% ipython --no-banner

In [1]: import numpy as np

In [2]: import numpy.linalg as la

In [3]: np.set_printoptions(precision=1, suppress=True, linewidth=140, legacy="1.25")

In [4]: A = np.array([[0, 1, 0], [0, 0, 3], [4, 0, 0]])

In [5]: A.T @ A
Out[5]: 
array([[16,  0,  0],
       [ 0,  1,  0],
       [ 0,  0,  9]])

In [6]: def softmax(z):
   ...:     e = np.exp(z - z.max(axis=-1, keepdims=True))
   ...:     return e / e.sum(axis=-1, keepdims=True)
   ...: 

In [7]: np.round(softmax(A[2] + 3), 1) + 0
Out[7]: array([1., 0., 0.])

In [8]: softmax(A).sum(axis=1)
Out[8]: array([1., 1., 1.])

In [9]: np.round(softmax(10 * A[2]), 1) + 0
Out[9]: array([1., 0., 0.])

In [10]: S = A @ A.T / np.sqrt(3)

In [11]: softmax(S).round(6).argmax(axis=1)
Out[11]: array([0, 1, 2])

In [12]: np.round(softmax(S)[2] @ A, 1) + 0
Out[12]: array([4., 0., 0.])

In [13]: np.round(softmax(S + np.triu(np.full(S.shape, -np.inf), 1)), 1) + 0
Out[13]: 
array([[1., 0., 0.],
       [0., 1., 0.],
       [0., 0., 1.]])

In [14]: vec = np.array([-8, 8, 0])

In [15]: la.norm(A @ vec) <= la.norm(A, 2) * la.norm(vec) + 1e-9
Out[15]: True

In [16]: A * vec
Out[16]: 
array([[  0,   8,   0],
       [  0,   0,   0],
       [-32,   0,   0]])

In [17]: A @ (2 * vec)
Out[17]: array([ 16,   0, -64])

In [18]: np.einsum("ij,j->i", A, vec)
Out[18]: array([  8,   0, -32])

In [19]: m1 = np.loadtxt("test13.csv", delimiter=",")

In [20]: m1
Out[20]: 
array([[18. , -0.6],
       [-5. , 15.8]])

In [21]: other = np.inv(m1)
AttributeError: module 'numpy' has no attribute 'inv'


In [22]: other = la.inv(m1)

In [23]: np.round(m1 @ other, 1) + 0
Out[23]: 
array([[1., 0.],
       [0., 1.]])

In [24]: f, v = m1[1], m1[0]

In [25]: np.round(f @ v, 1)
Out[25]: -99.5

In [26]: pr = (f @ v) / (f @ f) * f

In [27]: np.round(la.norm(f + v) ** 2 + la.norm(f - v) ** 2, 1)
Out[27]: 1198.0

In [28]: v - pr
Out[28]: array([16.2,  5.1])

In [29]: la.matrix_rank(np.outer(f, v))
Out[29]: 1

In [30]: C2 = A.T @ A

In [31]: np.diag(C2)
Out[31]: array([16,  1,  9])

In [32]: la.svd(A, compute_uv=False) ** 2
Out[32]: array([16.,  9.,  1.])

In [33]: np.allclose(C2, C2.T)
Out[33]: True

In [34]: np.kron(np.eye(2, dtype=int), m1)
Out[34]: 
array([[18. , -0.6,  0. , -0. ],
       [-5. , 15.8, -0. ,  0. ],
       [ 0. , -0. , 18. , -0.6],
       [-0. ,  0. , -5. , 15.8]])

In [35]: round(float(np.einsum("ij,ji->", m1, m1)), 1)
Out[35]: 579.6

In [36]: la.eigvals(m1)
Out[36]: array([19. , 14.8])

In [37]: np.einsum("ii->", m1)
Out[37]: 33.8

In [38]: rng = np.random.default_rng(53)

In [39]: X = rng.normal(size=(21, 3)) + 3 * np.array([1, 2, 4])

In [40]: X
Out[40]: 
array([[ 3.1,  5.2, 12.9],
       [ 2.1,  4.9, 12.5],
       [ 4.3,  7.3, 13.4],
       [ 3.4,  5.7, 12.6],
       [ 3.6,  6.1, 11.3],
       [ 2.8,  6.3, 10.8],
       [ 2.6,  4.8, 13.8],
       [ 3.7,  5.9, 13. ],
       [ 3.2,  5.5, 12. ],
       [ 2.9,  9.6, 11. ],
       [ 0.2,  6.8, 10.7],
       [ 1.6,  7.4, 11.1],
       [ 1.7,  6. , 10.7],
       [ 3.7,  5.2, 12.1],
       [ 4.5,  8. ,  9.7],
       [ 2.5,  5.6, 12.9],
       [ 2.6,  5.1, 13.5],
       [ 4.3,  6.1,  9.9],
       [ 2.9,  4.6, 14.1],
       [ 3.5,  6.4, 12.9],
       [ 3.7,  4.8, 12.6]])

In [41]: vec = np.array([0, 4, 4])

In [42]: target = X @ vec

In [43]: np.round(la.solve(X.T @ X, X.T @ target), 1) + 0
Out[43]: array([0., 4., 4.])

In [44]: np.round(la.pinv(X) @ X, 1) + 0
Out[44]: 
array([[1., 0., 0.],
       [0., 1., 0.],
       [0., 0., 1.]])

In [45]: target = target + 0.1 * rng.normal(size=21)

In [46]: target
Out[46]: array([72.4, 69.3, 82.6, 73. , 69.5, 68.5, 74.2, 75.4, 69.9, 82.5, 70. , 73.9, 67. , 69.2, 71.1, 73.9, 74.4, 64.1, 74.6, 77. , 69.6])

In [47]: b, *_ = la.lstsq(X, target)

In [48]: b.round(1) + 0
Out[48]: array([0., 4., 4.])

In [49]: np.round(X.T @ (target - X @ b), 1) + 0
Out[49]: array([0., 0., 0.])

In [50]: Xs = X - X.mean(axis=0)

In [51]: V = la.svd(Xs)[2][:1]

In [52]: other = Xs - Xs @ V.T @ V

In [53]: np.round(np.diag(V.T @ V), 1) + 0
Out[53]: array([0. , 0.5, 0.5])

In [54]: la.norm(other, axis=1).round(6).argmax()
Out[54]: 10

In [55]: np.cov(Xs @ V.T, rowvar=False)
Out[55]: array(2.5)

In [56]: round(float(la.norm(other) / la.norm(Xs)), 1)
Out[56]: 0.6

In [57]: Xs = (X - X.mean(axis=0)) / X.std(axis=0)

In [58]: np.argwhere(np.abs(Xs) > 2)
Out[58]: 
array([[ 9,  1],
       [10,  0]])

In [59]: b = la.lstsq(np.delete(Xs, 1, axis=1), Xs[:, 1])[0]

In [60]: np.abs(b).argmax()
Out[60]: 1

In [61]: J = np.array([[0, -3, 0], [0, 0, -8], [0, 3, -8]])

In [62]: other = np.array([[-3, 3], [-1, 1], [1, -2]])

In [63]: np.einsum("ik,kj->ji", J, other)
Out[63]: 
array([[  3,  -8, -11],
       [ -3,  16,  19]])

In [64]: np.einsum("ik,kj->ij", J, other)
Out[64]: 
array([[  3,  -3],
       [ -8,  16],
       [-11,  19]])

In [65]: J @ other
Out[65]: 
array([[  3,  -3],
       [ -8,  16],
       [-11,  19]])

In [66]: np.einsum("ij,ij->", J, other)
ValueError: operands could not be broadcast together with remapped shapes [original->remapped]: (3,3)->(3,3) (3,2)->(3,2) 


In [67]: la.matrix_rank(np.vstack([J, other.T]))
Out[67]: 3

In [68]: np.einsum("ij->j", J)
Out[68]: array([  0,   0, -16])

In [69]: E = np.diag(np.array([1, 1, 3])) + 2 * np.eye(3, k=1) + 2 * np.eye(3, k=-1)

In [70]: E
Out[70]: 
array([[1., 2., 0.],
       [2., 1., 2.],
       [0., 2., 3.]])

In [71]: C2 = E.T @ E

In [72]: (E @ E.T).shape
Out[72]: (3, 3)

In [73]: np.diag(C2)
Out[73]: array([ 5.,  9., 13.])

In [74]: la.matrix_rank(C2)
Out[74]: 3

In [75]: C2
Out[75]: 
array([[ 5.,  4.,  4.],
       [ 4.,  9.,  8.],
       [ 4.,  8., 13.]])

In [76]: np.allclose(C2, C2.T)
Out[76]: True

In [77]: other = np.array([[-3, -3], [-8, 9], [-5, 1]])

In [78]: la.matrix_rank(E @ other)
Out[78]: 2

In [79]: other @ E
ValueError: matmul: Input operand 1 has a mismatch in its core dimension 0, with gufunc signature (n?,k),(k,m?)->(n?,m?) (size 3 is different from 2)


In [80]: np.einsum("ik,kj->ji", E, other)
Out[80]: 
array([[-19., -24., -31.],
       [ 15.,   5.,  21.]])

In [81]: np.vstack([E, other.T]).shape
Out[81]: (5, 3)

In [82]: other.T @ E.T
Out[82]: 
array([[-19., -24., -31.],
       [ 15.,   5.,  21.]])

In [83]: W0 = np.loadtxt("mat.csv", delimiter=",")

In [84]: W0.round(1) + 0
Out[84]: 
array([[ 0.5, -0.7, -0.3, -0.5, -1. ],
       [-0.7,  0.1, -0.4,  1.2,  0. ],
       [-0.3, -0.4, -0.3, -0.3, -0.2],
       [-0.5,  1.2, -0.3,  0.6, -0.7],
       [-1. ,  0. , -0.2, -0.7,  1.2]])

In [85]: f = np.array([-4, 2, 4])

In [86]: other = A + np.outer(f, np.eye(3)[0])

In [87]: la.matrix_rank(la.inv(other) - la.inv(A), tol=1e-8)
Out[87]: 1

In [88]: la.matrix_rank(other - A)
Out[88]: 1

In [89]: other
Out[89]: 
array([[-4.,  1.,  0.],
       [ 2.,  0.,  3.],
       [ 8.,  0.,  0.]])

In [90]: np.abs(np.diag(la.qr(W0)[1])) > 1e-9
Out[90]: array([ True,  True,  True,  True, False])

In [91]: la.lstsq(W0[:-1].T, W0[-1])[2]
Out[91]: 4

In [92]: np.round(W0 @ la.pinv(W0) @ W0, 1) + 0
Out[92]: 
array([[ 0.5, -0.7, -0.3, -0.5, -1. ],
       [-0.7,  0.1, -0.4,  1.2,  0. ],
       [-0.3, -0.4, -0.3, -0.3, -0.2],
       [-0.5,  1.2, -0.3,  0.6, -0.7],
       [-1. ,  0. , -0.2, -0.7,  1.2]])
